$ python3 -q
>>> import numpy as np
>>> import numpy.linalg as la
>>> np.set_printoptions(precision=3, suppress=True, linewidth=160, floatmode="fixed")
>>> E = np.load("w.npy")
>>> print(E)
[[ 2  0  7]
 [ 3  1  8]
 [ 2  0  7]
 [ 1 -1  6]]
>>> print(round(float(np.trace(la.pinv(E) @ E)), 3))
2.0
>>> print(np.round(E @ la.pinv(E) @ E, 3) + 0)
[[ 2.000  0.000  7.000]
 [ 3.000  1.000  8.000]
 [ 2.000  0.000  7.000]
 [ 1.000 -1.000  6.000]]
>>> print(la.lstsq(E[:-1].T, E[-1])[2])
2
>>> print(np.abs(np.diag(la.qr(E)[1])) > 1e-9)
[ True  True False]
>>> W0 = np.loadtxt("m.csv", delimiter=",")
>>> print(W0)
[[1.000 0.000 0.000]
 [0.000 0.667 0.333]
 [0.000 0.500 0.500]]
>>> # rows sum to 1
>>> blk = np.stack([W0, 3 * W0, W0[::-1]])
>>> print(la.matrix_rank(blk))
[3 3 3]
>>> print(blk.sum(axis=0))
[[4.000 0.500 0.500]
 [0.000 3.335 1.665]
 [1.000 2.000 2.000]]
>>> print(blk.shape)
(3, 3, 3)
>>> arr = np.array([[2, 3, 4], [5, 6, 7], [8, 9, 10]])
>>> print(arr)
[[ 2  3  4]
 [ 5  6  7]
 [ 8  9 10]]
>>> G = arr.T @ arr
>>> print(G)
[[ 93 108 123]
 [108 126 144]
 [123 144 165]]
>>> print(np.trace(G), (arr ** 2).sum())
384 384
>>> print(np.round(la.svd(arr, compute_uv=False) ** 2, 3) + 0)
[383.154   0.846   0.000]
>>> feats = np.load("sample6.npy")
>>> print(feats)
[[ 0.020  0.980  0.196]
 [ 0.980  0.020 -0.196]
 [ 0.196 -0.196  0.961]]
>>> # orthonormal columns
>>> ev, V = la.eigh(feats)
>>> x0 = np.array([1, 0, -5])
>>> print(la.eigvalsh(feats[1:, 1:]))
[-0.020  1.000]
>>> print(np.round(np.abs(feats).sum(axis=1).max(), 3), np.abs(ev).max())
1.353 1.0
>>> print(round(x0 @ feats @ x0 / (x0 @ x0), 3), ev[0], ev[-1])
0.849 -1.0 1.0
>>> print(V * np.maximum(ev, 0) @ V.T)
[[ 0.510  0.490  0.098]
 [ 0.490  0.510 -0.098]
 [ 0.098 -0.098  0.980]]
>>> print(np.round(x0 @ feats @ x0, 3))
22.078
>>> X = np.tril(np.array([[-1, -2, 1, 1], [2, -3, -3, -3], [2, -1, -3, 2], [-1, -1, -2, 3]]), -1) + np.eye(4, dtype=int)
>>> print(X)
[[ 1  0  0  0]
 [ 2  1  0  0]
 [ 2 -1  1  0]
 [-1 -1 -2  1]]
>>> # triangular, det is the product of the diagonal
>>> x0 = np.array([-3, 3, 3, -2])
>>> target = X @ x0
>>> b, lr = np.zeros(4), 1 / la.norm(X, 2) ** 2
>>> for i in range(5):
...     b -= lr * X.T @ (X @ b - target)
...     if i % 1 == 0: print(i, round(la.norm(X @ b - target), 3))
... 
0 7.606
1 5.341
2 3.751
3 2.634
4 1.85
>>> print(b)
[-2.502  2.457  2.390 -1.816]
>>> U, sigma, Vt = la.svd(X)
>>> print(sigma)
[3.571 1.949 1.563 0.092]
>>> print(np.argmax(sigma[:-1] / (sigma[1:] + 1e-6)) + 1)
3
>>> out = U[:, :3] @ np.diag(sigma[:3]) @ Vt[:3]
>>> print(np.round(np.abs(X - out).max(), 3))
0.077
>>> print(round(la.norm(X - out, 2), 3), round(sigma[3], 3))
0.092 0.092
>>> print(out)
[[ 0.993  0.017  0.033  0.077]
 [ 2.002  0.995 -0.011 -0.025]
 [ 2.002 -1.004  0.993 -0.017]
 [-0.999 -1.002 -2.003  0.993]]
>>> print(np.round(la.norm(X - out) / la.norm(X), 3))
0.021
>>> print(la.matrix_rank(out))
3
>>> U, sigma, Vt = la.svd(out)
>>> V = Vt[:(sigma > 1e-8).sum()]
>>> rng = np.random.default_rng(19)
>>> x0 = out[3] + -3 * out[1] + rng.integers(2) * np.eye(4)[3]
>>> print(x0)
[-7.006 -3.985 -1.971  2.068]
>>> print(round(la.norm(x0 - V.T @ V @ x0), 3))
0.896
>>> print(np.allclose(V.T @ V @ x0, x0))
False
>>> print(np.diag(V.T @ V))
[0.993 0.961 0.850 0.197]
>>> u = np.array([4, 3, -3, -3])
>>> out = X + np.outer(u, np.eye(4)[3])
>>> print(la.matrix_rank(out - X))
1
>>> print(round(la.det(out) / la.det(X), 3), round(1 + la.solve(X, u)[3], 3))
-35.0 -35.0
>>> print(out)
[[ 1.000  0.000  0.000  4.000]
 [ 2.000  1.000  0.000  3.000]
 [ 2.000 -1.000  1.000 -3.000]
 [-1.000 -1.000 -2.000 -2.000]]
>>> print(la.matrix_rank(la.inv(out) - la.inv(X), tol=1e-8))
1
>>> print(np.round(np.abs(la.eigvals(X)).max(), 3))
1.0
>>> assert X == X.T
Traceback (most recent call last):
  File "<python-input-64>", line 1, in <module>
    assert X == X.T
           ^^^^^^^^
ValueError: The truth value of an array with more than one element is ambiguous. Use a.any() or a.all()
>>> print(X @ X)
[[ 1  0  0  0]
 [ 4  1  0  0]
 [ 2 -2  1  0]
 [-8  0 -4  1]]
>>> print(np.sort(np.abs(la.eigvals(X))))
[1.000 1.000 1.000 1.000]
>>> print((X - X.T) / 2)
[[ 0.000 -1.000 -1.000  0.500]
 [ 1.000  0.000  0.500  0.500]
 [ 1.000 -0.500  0.000  1.000]
 [-0.500 -0.500 -1.000  0.000]]
>>> print((X + X.T) / 2)
[[ 1.000  1.000  1.000 -0.500]
 [ 1.000  1.000 -0.500 -0.500]
 [ 1.000 -0.500  1.000 -1.000]
 [-0.500 -0.500 -1.000  1.000]]
>>> theta = np.deg2rad(180)
>>> K = np.eye(2)
>>> K[np.ix_([0, 1], [0, 1])] = [[np.cos(theta), -np.sin(theta)], [np.sin(theta), np.cos(theta)]]
>>> print(K.round(3) + 0)
[[-1.000  0.000]
 [ 0.000 -1.000]]
>>> def softmax(z):
...     e = np.exp(z - z.max(axis=-1, keepdims=True))
...     return e / e.sum(axis=-1, keepdims=True)
... 
>>> print(softmax(E[0] + 3))
[0.007 0.001 0.992]
>>> print(softmax(E).sum(axis=1))
[1.000 1.000 1.000 1.000]
>>> S = E @ E.T / np.sqrt(3)
>>> print(np.round(softmax(S), 3) + 0)
[[0.005 0.989 0.005 0.000]
 [0.001 0.998 0.001 0.000]
 [0.005 0.989 0.005 0.000]
 [0.029 0.940 0.029 0.001]]
>>> print(softmax(S)[0] @ E)
[2.989 0.989 7.989]
>>> print(softmax(S).round(6).argmax(axis=1))
[1 1 1 1]
>>> print(la.matrix_rank(X - X[0, 0] * np.eye(4)))
3
>>> print(la.matrix_power(X - np.diag(np.diag(X)), 4))
[[0 0 0 0]
 [0 0 0 0]
 [0 0 0 0]
 [0 0 0 0]]
>>> print([int(la.matrix_rank(la.matrix_power(X, p))) for p in range(1, 5)])
[4, 4, 4, 4]
>>> print(np.poly(X))
[ 1.000 -4.000  6.000 -4.000  1.000]
>>> print(np.kron(np.eye(2, dtype=int), X))
[[ 1  0  0  0  0  0  0  0]
 [ 2  1  0  0  0  0  0  0]
 [ 2 -1  1  0  0  0  0  0]
 [-1 -1 -2  1  0  0  0  0]
 [ 0  0  0  0  1  0  0  0]
 [ 0  0  0  0  2  1  0  0]
 [ 0  0  0  0  2 -1  1  0]
 [ 0  0  0  0 -1 -1 -2  1]]
>>> print(np.einsum("ij,ji->", X, X))
4
>>> print(round(float(la.det(X[::-1])), 3))
1.0
>>> out = np.array([[-1, 0], [-2, -1]])
>>> C = np.kron(out, X)
>>> print(np.round(la.norm(C, 2), 3), round(la.norm(out, 2) * la.norm(X, 2), 3))
8.621 8.621
>>> theta = np.radians(36)
>>> r_ = np.eye(4)
>>> r_[1, 1] = r_[2, 2] = np.cos(theta)
>>> r_[1, 2], r_[2, 1] = -np.sin(theta), np.sin(theta)
>>> print(r_)
[[ 1.000  0.000  0.000  0.000]
 [ 0.000  0.809 -0.588  0.000]
 [ 0.000  0.588  0.809  0.000]
 [ 0.000  0.000  0.000  1.000]]
>>> out = X @ r_.T
>>> print(round(la.det(r_), 3), round(float(np.trace(r_)), 3))
1.0 3.618
>>> print(out)
[[ 1.000  0.000  0.000  0.000]
 [ 2.000  0.809  0.588  0.000]
 [ 2.000 -1.397  0.221  0.000]
 [-1.000  0.367 -2.206  1.000]]
>>> print(la.svd(X, compute_uv=False), la.svd(out, compute_uv=False))
[3.571 1.949 1.563 0.092] [3.571 1.949 1.563 0.092]
>>> print(np.allclose(la.norm(X, axis=1), la.norm(out, axis=1)))
True
>>> print(np.allclose(X @ X.T, out @ out.T))
True
>>> print(np.abs(out - X).max(axis=0))
[0.000 1.367 0.779 0.000]
>>> A = np.load("test6.npy")
>>> print(A)
[[0 0 0 0]
 [0 0 0 1]
 [0 0 0 1]
 [0 1 1 0]]
>>> print(A.sum(axis=0))
[0 1 1 2]
>>> L = np.diag(A.sum(axis=1)) - A
>>> print(la.matrix_rank(L))
2
>>> print((la.eigvalsh(L) < 1e-8).sum())
2
>>> print(np.unique(A.round(6), axis=0).shape)
(3, 4)
>>> print(la.lstsq(A[:-1].T, A[-1])[2])
1
>>> print(round(float(np.trace(la.pinv(A) @ A)), 3))
2.0
>>> print(np.sort(la.eigvals(A).real))
[-1.414  0.000  0.000  1.414]
>>> print((la.matrix_power((A != 0) + (A.T != 0) + np.eye(4), 4) > 0).astype(int))
[[1 0 0 0]
 [0 1 1 1]
 [0 1 1 1]
 [0 1 1 1]]
>>> ev, V = la.eigh(A)
>>> x0 = np.array([2, -1, 0, -1])
>>> print(np.abs(A).sum(axis=1).max(), np.round(np.abs(ev).max(), 3))
2 1.414
>>> q, _ = la.qr(np.array([[0.7, 0.2, 0.0], [-0.6, 1.9, -1.5], [-1.7, 1.9, 0.9]]))
>>> ev = np.array([0, 2, 1])
>>> mat = q @ np.diag(ev) @ q.T
>>> print(mat)
[[ 1.266  0.602  0.309]
 [ 0.602  1.506 -0.284]
 [ 0.309 -0.284  0.227]]
>>> U, sigma = la.svd(mat)
Traceback (most recent call last):
  File "<python-input-120>", line 1, in <module>
    U, sigma = la.svd(mat)
    ^^^^^^^^
ValueError: too many values to unpack (expected 2)
>>> U, sigma, Vt = la.svd(mat, full_matrices=False)
>>> print(np.round(Vt @ Vt.T, 3) + 0)
[[1.000 0.000 0.000]
 [0.000 1.000 0.000]
 [0.000 0.000 1.000]]
>>> print(sigma.round(3) + 0)
[2.000 1.000 0.000]
>>> print(np.round(U.T @ mat @ Vt.T, 3) + 0)
[[2.000 0.000 0.000]
 [0.000 1.000 0.000]
 [0.000 0.000 0.000]]
>>> print(np.abs(Vt[0]))
[0.630 0.776 0.014]
>>> print(np.round(U.T @ U, 3) + 0)
[[1.000 0.000 0.000]
 [0.000 1.000 0.000]
 [0.000 0.000 1.000]]
>>> print(np.cumsum(sigma ** 2) / np.sum(sigma ** 2))
[0.800 1.000 1.000]
